% ipython --no-banner

In [1]: import numpy as np

In [2]: from numpy import linalg as LA

In [3]: np.set_printoptions(precision=2, suppress=True, linewidth=140)

In [4]: data = np.loadtxt("data.csv", delimiter=",")

In [5]: print(data)
[[-1. -2. -2. -2. -2.]
 [-2. -1. -2. -2. -2.]
 [-2. -2. -1. -2. -2.]
 [-2. -2. -2. -1. -2.]
 [-2. -2. -2. -2. -1.]]

In [6]: left, sigma, Vh = LA.svd(data, full_matrices=False)

In [7]: print(np.cumsum(sigma ** 2) / np.sum(sigma ** 2))
[0.95 0.96 0.98 0.99 1.  ]

In [8]: print((sigma > 1e-8).sum())
5

In [9]: print(np.allclose(left * sigma @ Vh, data))
True

In [10]: print(np.round(Vh @ Vh.T, 2) + 0)
[[1. 0. 0. 0. 0.]
 [0. 1. 0. 0. 0.]
 [0. 0. 1. 0. 0.]
 [0. 0. 0. 1. 0.]
 [0. 0. 0. 0. 1.]]

In [11]: T = np.stack([data, -1 * data, data[::-1]])

In [12]: print(T.sum(axis=0))
[[-2. -2. -2. -2. -1.]
 [-2. -2. -2. -1. -2.]
 [-2. -2. -1. -2. -2.]
 [-2. -1. -2. -2. -2.]
 [-1. -2. -2. -2. -2.]]

In [13]: print(LA.norm(T, axis=(1, 2)))
[9.22 9.22 9.22]

In [14]: print(LA.matrix_rank(T.reshape(3, -1)))
2

In [15]: rng = np.random.default_rng(970262)

In [16]: idx = rng.permutation(5)

In [17]: print(idx)
[4 3 2 0 1]

In [18]: out = data[idx][:, idx]

In [19]: print(np.sort(np.abs(LA.eigvals(out))))
[1. 1. 1. 1. 9.]

In [20]: print(np.diag(out))
[-1. -1. -1. -1. -1.]

In [21]: print(out)
[[-1. -2. -2. -2. -2.]
 [-2. -1. -2. -2. -2.]
 [-2. -2. -1. -2. -2.]
 [-2. -2. -2. -1. -2.]
 [-2. -2. -2. -2. -1.]]

In [22]: out = LA.invert(data)
---------------------------------------------------------------------------
AttributeError                            Traceback (most recent call last)
Cell In[22], line 1
----> 1 out = LA.invert(data)

AttributeError: module 'numpy.linalg' has no attribute 'invert'

In [23]: out = LA.inv(data)

In [24]: print(LA.det(data) * out)
[[-7.  2.  2.  2.  2.]
 [ 2. -7.  2.  2.  2.]
 [ 2.  2. -7.  2.  2.]
 [ 2.  2.  2. -7.  2.]
 [ 2.  2.  2.  2. -7.]]

In [25]: print(round(float(LA.cond(data)), 2))
9.0

In [26]: print(round(float(LA.det(data) * LA.det(out)), 2))
1.0

In [27]: print(LA.inv(out))
[[-1. -2. -2. -2. -2.]
 [-2. -1. -2. -2. -2.]
 [-2. -2. -1. -2. -2.]
 [-2. -2. -2. -1. -2.]
 [-2. -2. -2. -2. -1.]]

In [28]: print(np.allclose(out, data.T))
False

In [29]: print((np.abs(out) > 1e-9).astype(int))
[[1 1 1 1 1]
 [1 1 1 1 1]
 [1 1 1 1 1]
 [1 1 1 1 1]
 [1 1 1 1 1]]

In [30]: print(out)
[[ 0.78 -0.22 -0.22 -0.22 -0.22]
 [-0.22  0.78 -0.22 -0.22 -0.22]
 [-0.22 -0.22  0.78 -0.22 -0.22]
 [-0.22 -0.22 -0.22  0.78 -0.22]
 [-0.22 -0.22 -0.22 -0.22  0.78]]

In [31]: print(round(LA.slogdet(data)[0], 2))
-1.0

In [32]: print(np.round(np.abs(LA.eigvals(data)).max(), 2))
9.0

In [33]: print(np.sort(np.abs(LA.eigvals(data))))
[1. 1. 1. 1. 9.]

In [34]: print(data @ data)
[[17. 16. 16. 16. 16.]
 [16. 17. 16. 16. 16.]
 [16. 16. 17. 16. 16.]
 [16. 16. 16. 17. 16.]
 [16. 16. 16. 16. 17.]]

In [35]: assert data == data.T
---------------------------------------------------------------------------
ValueError                                Traceback (most recent call last)
Cell In[35], line 1
----> 1 assert data == data.T

ValueError: The truth value of an array with more than one element is ambiguous. Use a.any() or a.all()

In [36]: K = np.load("sample1.npy")

In [37]: print(K)
[[0 1 0 0 1 0 0 1 0 1]
 [1 0 0 0 1 1 1 1 0 1]
 [0 0 0 1 0 0 0 0 0 0]
 [0 0 1 0 0 0 0 0 1 0]
 [1 1 0 0 0 1 1 1 0 1]
 [0 1 0 0 1 0 0 1 0 1]
 [0 1 0 0 1 0 0 1 0 1]
 [1 1 0 0 1 1 1 0 0 1]
 [0 0 0 1 0 0 0 0 0 0]
 [1 1 0 0 1 1 1 1 0 0]]

In [38]: print(K @ K)
[[4 3 0 0 3 4 4 3 0 3]
 [3 6 0 0 5 3 3 5 0 5]
 [0 0 1 0 0 0 0 0 1 0]
 [0 0 0 2 0 0 0 0 0 0]
 [3 5 0 0 6 3 3 5 0 5]
 [4 3 0 0 3 4 4 3 0 3]
 [4 3 0 0 3 4 4 3 0 3]
 [3 5 0 0 5 3 3 6 0 5]
 [0 0 1 0 0 0 0 0 1 0]
 [3 5 0 0 5 3 3 5 0 6]]

In [39]: print(K.sum(axis=0))
[4 6 1 2 6 4 4 6 1 6]

In [40]: low = np.diag(K.sum(axis=1)) - K

In [41]: print(round(LA.det(low[1:, 1:])))
0

In [42]: print(LA.matrix_rank(low))
8
